% python3 -q
>>> import numpy as np
>>> np.set_printoptions(precision=3, suppress=True, linewidth=120)
>>> def rnd(a):
...     return np.round(a, 3) + 0
... 
>>> m1 = np.load("m.npy")
>>> m1
array([[ 1, -2,  4, -8],
       [ 1, -1,  1, -1],
       [ 1,  0,  0,  0],
       [ 1,  1,  1,  1]])
>>> rng = np.random.default_rng(5132)
>>> labels = rng.permutation(4)
>>> labels
array([0, 1, 2, 3])
>>> B = m1[labels][:, labels]
>>> print(rnd(np.sort(np.abs(np.linalg.eigvals(B)))))
[0.712 1.436 3.426 3.426]
>>> print(np.diag(B))
[ 1 -1  0  1]
>>> print(np.allclose(B, m1))
True
>>> B = np.linalg.inv(m1)
>>> np.allclose(B, m1.T)
False
>>> rnd(np.linalg.cond(m1))
np.float64(17.318)
>>> rnd(B)
array([[ 0.   ,  0.   ,  1.   ,  0.   ],
       [ 0.167, -1.   ,  0.5  ,  0.333],
       [ 0.   ,  0.5  , -1.   ,  0.5  ],
       [-0.167,  0.5  , -0.5  ,  0.167]])
>>> rnd(np.linalg.inv(B))
array([[ 1., -2.,  4., -8.],
       [ 1., -1.,  1., -1.],
       [ 1.,  0.,  0.,  0.],
       [ 1.,  1.,  1.,  1.]])
>>> rnd(np.linalg.det(m1) * np.linalg.det(B))
np.float64(1.0)
>>> data = np.loadtxt("w.csv", delimiter=",")
>>> data
array([[ 2.765,  1.155,  0.798],
       [-1.6  , -0.3  , -0.4  ],
       [ 2.9  ,  1.3  ,  0.7  ]])
>>> B = np.array([[0, 0, 2], [1, 2, 2], [1, 0, 1]])
>>> np.linalg.matrix_rank(np.vstack([data, B.T]))
np.int64(3)
>>> print(rnd(np.einsum("ij,ij->i", data, data)))
[ 9.616  2.81  10.59 ]
>>> rnd(np.einsum("ij->j", data))
array([4.065, 2.155, 1.098])
>>> np.einsum("ik,kj->ij", data, B)
array([[ 1.953,  2.31 ,  8.638],
       [-0.7  , -0.6  , -4.2  ],
       [ 2.   ,  2.6  ,  9.1  ]])
>>> print(B.T @ data.T)
[[ 1.953 -0.7    2.   ]
 [ 2.31  -0.6    2.6  ]
 [ 8.638 -4.2    9.1  ]]
>>> print(np.linalg.matrix_rank(data @ B))
3
>>> x = np.array([-7, 3, -7])
>>> y = data @ x
>>> print(rnd(y))
[-21.476  13.1   -21.3  ]
>>> rnd(np.linalg.solve(data.T, data[1]))
array([0., 1., 0.])
>>> rnd((data - data.T) / 2)
array([[ 0.   ,  1.378, -1.051],
       [-1.378,  0.   , -0.85 ],
       [ 1.051,  0.85 ,  0.   ]])
>>> print(rnd(np.sort(np.abs(np.linalg.eigvals(data)))))
[0.116 0.474 2.807]
>>> rnd(np.abs(np.linalg.eigvals(data)).max())
np.float64(2.807)
>>> np.allclose(data, data.T)
False
>>> rnd(data @ data)
array([[ 8.111,  3.884,  2.303],
       [-5.104, -2.278, -1.437],
       [ 7.968,  3.87 ,  2.284]])
>>> rnd(np.linalg.det(data))
np.float64(-0.155)
>>> O, vecs = np.linalg.qr(data[:, :2])[0], np.linalg.qr(data[:, 2:])[0]
>>> sig = np.linalg.svd(O.T @ vecs, compute_uv=False)
>>> rnd(np.linalg.norm(O @ O.T - vecs @ vecs.T, 2))
np.float64(1.0)
>>> rnd(np.degrees(np.arccos(sig.clip(0, 1))))
array([4.886])
>>> (sig > 0.9).sum()
np.int64(1)
>>> B = data + rng.integers(-2, 3, (3, 1)) @ rng.integers(-2, 3, (1, 3))
>>> rnd(B)
array([[ 4.765, -0.845, -1.202],
       [-3.6  ,  1.7  ,  1.6  ],
       [ 2.9  ,  1.3  ,  0.7  ]])
>>> np.abs(B - data).sum(axis=1)
array([6., 6., 0.])
>>> B = np.array([[1, -1], [1, -1]])
>>> Z = np.array([[-5, -3, 2], [-1, -5, -3], [-3, 4, 0]])
>>> mat = np.kron(B, Z)
>>> mat
array([[-5, -3,  2,  5,  3, -2],
       [-1, -5, -3,  1,  5,  3],
       [-3,  4,  0,  3, -4,  0],
       [-5, -3,  2,  5,  3, -2],
       [-1, -5, -3,  1,  5,  3],
       [-3,  4,  0,  3, -4,  0]])
>>> # row 3 repeats row 0
>>> Uu, sig, Vt = np.linalg.svd(mat)
>>> np.argmax(sig[:-1] / (sig[1:] + 1e-6)) + 1
np.int64(3)
>>> rnd(sig)
array([14.735, 11.941,  5.684,  0.   ,  0.   ,  0.   ])
>>> B = Uu[:, :3] @ np.diag(sig[:3]) @ Vt[:3]
>>> print(np.linalg.matrix_rank(B))
3
>>> rnd(B)
array([[-5., -3.,  2.,  5.,  3., -2.],
       [-1., -5., -3.,  1.,  5.,  3.],
       [-3.,  4.,  0.,  3., -4.,  0.],
       [-5., -3.,  2.,  5.,  3., -2.],
       [-1., -5., -3.,  1.,  5.,  3.],
       [-3.,  4.,  0.,  3., -4.,  0.]])
>>> np.linalg.matrix_rank(mat, rtol=0.05)
np.int64(3)
>>> rnd(np.linalg.norm(mat, 2) / np.linalg.norm(mat))
np.float64(0.744)
>>> np.argsort(-np.linalg.norm(mat, axis=0).round(6), kind="stable")[:3]
array([1, 4, 0])
>>> rnd(mat @ np.linalg.pinv(mat) @ mat)
array([[-5., -3.,  2.,  5.,  3., -2.],
       [-1., -5., -3.,  1.,  5.,  3.],
       [-3.,  4.,  0.,  3., -4.,  0.],
       [-5., -3.,  2.,  5.,  3., -2.],
       [-1., -5., -3.,  1.,  5.,  3.],
       [-3.,  4.,  0.,  3., -4.,  0.]])
>>> np.unique(mat.round(6), axis=0).shape
(3, 6)
>>> np.linalg.lstsq(mat[:-1].T, mat[-1])[2]
np.int32(3)
>>> rnd(np.trace(np.linalg.pinv(mat) @ mat))
np.float64(3.0)
>>> np.allclose(mat[:-1].T @ np.linalg.lstsq(mat[:-1].T, mat[-1])[0], mat[-1])
True
>>> th = np.radians(135)
>>> r_ = np.eye(4)
>>> r_[2, 2] = r_[0, 0] = np.cos(th)
>>> r_[2, 0], r_[0, 2] = -np.sin(th), np.sin(th)
>>> rnd(r_)
array([[-0.707,  0.   ,  0.707,  0.   ],
       [ 0.   ,  1.   ,  0.   ,  0.   ],
       [-0.707,  0.   , -0.707,  0.   ],
       [ 0.   ,  0.   ,  0.   ,  1.   ]])
>>> B = m1 @ r_.T
>>> rnd(np.linalg.svd(m1, compute_uv=False)), rnd(np.linalg.svd(B, compute_uv=False))
(array([9.38 , 2.114, 1.117, 0.542]), array([9.38 , 2.114, 1.117, 0.542]))
>>> rnd(np.abs(B - m1).max(axis=0))
array([1.707, 0.   , 7.536, 0.   ])
>>> np.allclose(m1 @ m1.T, B @ B.T)
True
>>> F = np.load("dump.npy")
>>> rnd(F)
array([[0.5  , 0.   , 0.5  ],
       [0.333, 0.667, 0.   ],
       [0.333, 0.333, 0.333]])
>>> # a transition matrix
>>> labels = rng.permutation(3)
>>> labels
array([2, 1, 0])
>>> B = F[labels][:, labels]
>>> rnd(B)
array([[0.333, 0.333, 0.333],
       [0.   , 0.667, 0.333],
       [0.5  , 0.   , 0.5  ]])
>>> np.trace(B)
np.float64(1.5)
>>> B.sum(axis=1)
array([1., 1., 1.])
>>> rnd(np.sort(np.abs(np.linalg.eigvals(B)))[::-1])
array([1.   , 0.333, 0.167])
>>> p = np.eye(3)[1]
>>> for _ in range(4):
...     p = p @ B
...     print(p.round(3))
... 
[0.    0.667 0.333]
[0.167 0.444 0.389]
[0.25  0.352 0.398]
[0.282 0.318 0.4  ]
>>> Uu, sig, Vt = np.linalg.svd(mat)
>>> vecs = Vt[:(sig > 1e-8).sum()]
>>> x = mat[0] + -3 * mat[4] + rng.integers(2) * np.eye(6)[4]
>>> x
array([ -2.,  12.,  11.,   2., -11., -11.])
>>> rnd(np.diag(vecs.T @ vecs))
array([0.5, 0.5, 0.5, 0.5, 0.5, 0.5])
>>> rnd(np.linalg.norm(x - vecs.T @ vecs @ x))
np.float64(0.707)
>>> rnd(vecs.T @ vecs)
array([[ 0.5,  0. ,  0. , -0.5,  0. ,  0. ],
       [ 0. ,  0.5,  0. ,  0. , -0.5,  0. ],
       [ 0. ,  0. ,  0.5,  0. ,  0. , -0.5],
       [-0.5,  0. ,  0. ,  0.5,  0. ,  0. ],
       [ 0. , -0.5,  0. ,  0. ,  0.5,  0. ],
       [ 0. ,  0. , -0.5,  0. ,  0. ,  0.5]])
>>> np.allclose(vecs.T @ vecs @ x, x)
False
>>> print(rnd(np.linalg.matrix_power(F, 2)))
[[0.417 0.167 0.417]
 [0.389 0.444 0.167]
 [0.389 0.333 0.278]]
>>> F @ np.ones(3)
array([1., 1., 1.])
>>> print(F.sum(axis=1))
[1. 1. 1.]
>>> p = np.eye(3)[2]
>>> for _ in range(6):
...     p = p @ F
...     print(p.round(3))
... 
[0.333 0.333 0.333]
[0.389 0.333 0.278]
[0.398 0.315 0.287]
[0.4   0.306 0.295]
[0.4   0.302 0.298]
[0.4   0.301 0.299]
>>> J = np.load("data.npy")
>>> J
array([[2., 1., 0.],
       [0., 2., 1.],
       [0., 0., 2.]])
>>> f, v = J[0], J[2]
>>> f @ v
np.float64(0.0)
>>> p = (f @ v) / (f @ f) * f
>>> print(np.linalg.matrix_rank(np.outer(f, v)))
1
>>> p
array([0., 0., 0.])
>>> O, r_ = np.linalg.qr(J)
>>> O @ r_
array([[2., 1., 0.],
       [0., 2., 1.],
       [0., 0., 2.]])
>>> r_
array([[2., 1., 0.],
       [0., 2., 1.],
       [0., 0., 2.]])
>>> np.allclose(r_.T @ r_, J.T @ J)
True
>>> np.trace(O @ O.T)
np.float64(3.0)
>>> O.shape, r_.shape
((3, 3), (3, 3))
>>> labels = rng.permutation(6)
>>> labels
array([4, 0, 2, 1, 3, 5])
>>> B = mat[labels][:, labels]
>>> print(B)
[[ 5 -1 -3 -5  1  3]
 [ 3 -5  2 -3  5 -2]
 [-4 -3  0  4  3  0]
 [ 5 -1 -3 -5  1  3]
 [ 3 -5  2 -3  5 -2]
 [-4 -3  0  4  3  0]]
>>> np.diag(B)
array([ 5, -5,  0, -5,  5,  0])
>>> ev, vecs = np.linalg.eig(J)
>>> ev
array([2., 2., 2.])
>>> J @ vecs[:, 0] - ev[0] * vecs[:, 0]
array([0., 0., 0.])
>>> print(np.prod(ev))
8.0
>>> x = np.array([0, 1, 4])
>>> y = J @ x
>>> beta, lr = np.zeros(3), 1 / np.linalg.norm(J, 2) ** 2
>>> for i in range(60):
...     beta -= lr * J.T @ (J @ beta - y)
...     if i % 10 == 0: print(i, round(np.linalg.norm(J @ beta - y), 3))
... 
0 2.564
10 0.065
20 0.004
30 0.0
40 0.0
50 0.0
>>> rnd(np.linalg.cond(J))
np.float64(2.026)
>>> A = np.loadtxt("layer4.csv", delimiter=",")
>>> A
array([[ 1., -1.,  1., -1.,  1., -1.,  1., -1.],
       [ 1., -1., -1.,  1., -1.,  1.,  1., -1.],
       [ 1.,  1.,  1.,  1., -1., -1., -1., -1.]])
>>> def softmax(z):
...     e = np.exp(z - z.max(axis=-1, keepdims=True))
...     return e / e.sum(axis=-1, keepdims=True)
... 
>>> rnd(softmax(A[2] + -2))
array([0.22, 0.22, 0.22, 0.22, 0.03, 0.03, 0.03, 0.03])
>>> S = A @ A.T / np.sqrt(8)
>>> rnd(softmax(S + np.triu(np.full(S.shape, -np.inf), 1)))
array([[1.   , 0.   , 0.   ],
       [0.056, 0.944, 0.   ],
       [0.053, 0.053, 0.894]])
>>> rnd(softmax(S)[2] @ A)
array([ 1.   ,  0.789,  0.894,  0.894, -0.894, -0.894, -0.789, -1.   ])
>>> B = A / np.linalg.norm(A, axis=1, keepdims=True)
>>> gram = B @ B.T
>>> print(rnd(gram))
[[1. 0. 0.]
 [0. 1. 0.]
 [0. 0. 1.]]
>>> E = np.maximum(np.array([[-5, -4],
...     [-2, 2],
...     [0, 3],
...     [-1, 1],
...     [-4, 5],
...     [-3, -2],
...     [3, -4],
...     [-5, 0],
...     [-3, 5],
...     [-4, -2],
...     [4, -5]]) @ np.array([[3, 3, 0], [2, 1, 0]]) + np.array([4, 1, 1]), 0)
>>> E
array([[ 0,  0,  1],
       [ 2,  0,  1],
       [10,  4,  1],
       [ 3,  0,  1],
       [ 2,  0,  1],
       [ 0,  0,  1],
       [ 5,  6,  1],
       [ 0,  0,  1],
       [ 5,  0,  1],
       [ 0,  0,  1],
       [ 6,  8,  1]])
>>> # row 4 repeats row 1
>>> x = np.array([0, -2, -2])
>>> y = E @ x
>>> beta, lr = np.zeros(3), 1 / np.linalg.norm(E, 2) ** 2
>>> for i in range(150):
...     beta -= lr * E.T @ (E @ beta - y)
...     if i % 50 == 0: print(i, round(np.linalg.norm(E @ beta - y), 3))
... 
0 8.465
50 1.822
100 0.71
>>> print(rnd(np.linalg.cond(E)))
7.321
>>> B = np.c_[E[:, :2] @ np.array([[3, 3], [2, 0]]), np.array([2, 2, 0, 1, 1, 2, 1, 3, 1, 2, 1])]
>>> B
array([[ 0,  0,  2],
       [ 6,  6,  2],
       [38, 30,  0],
       [ 9,  9,  1],
       [ 6,  6,  1],
       [ 0,  0,  2],
       [27, 15,  1],
       [ 0,  0,  3],
       [15, 15,  1],
       [ 0,  0,  2],
       [34, 18,  1]])
>>> print(np.linalg.matrix_rank(np.c_[E, B]))
4
>>> rnd(np.linalg.lstsq(E, B[:, 0])[0])
array([3., 2., 0.])
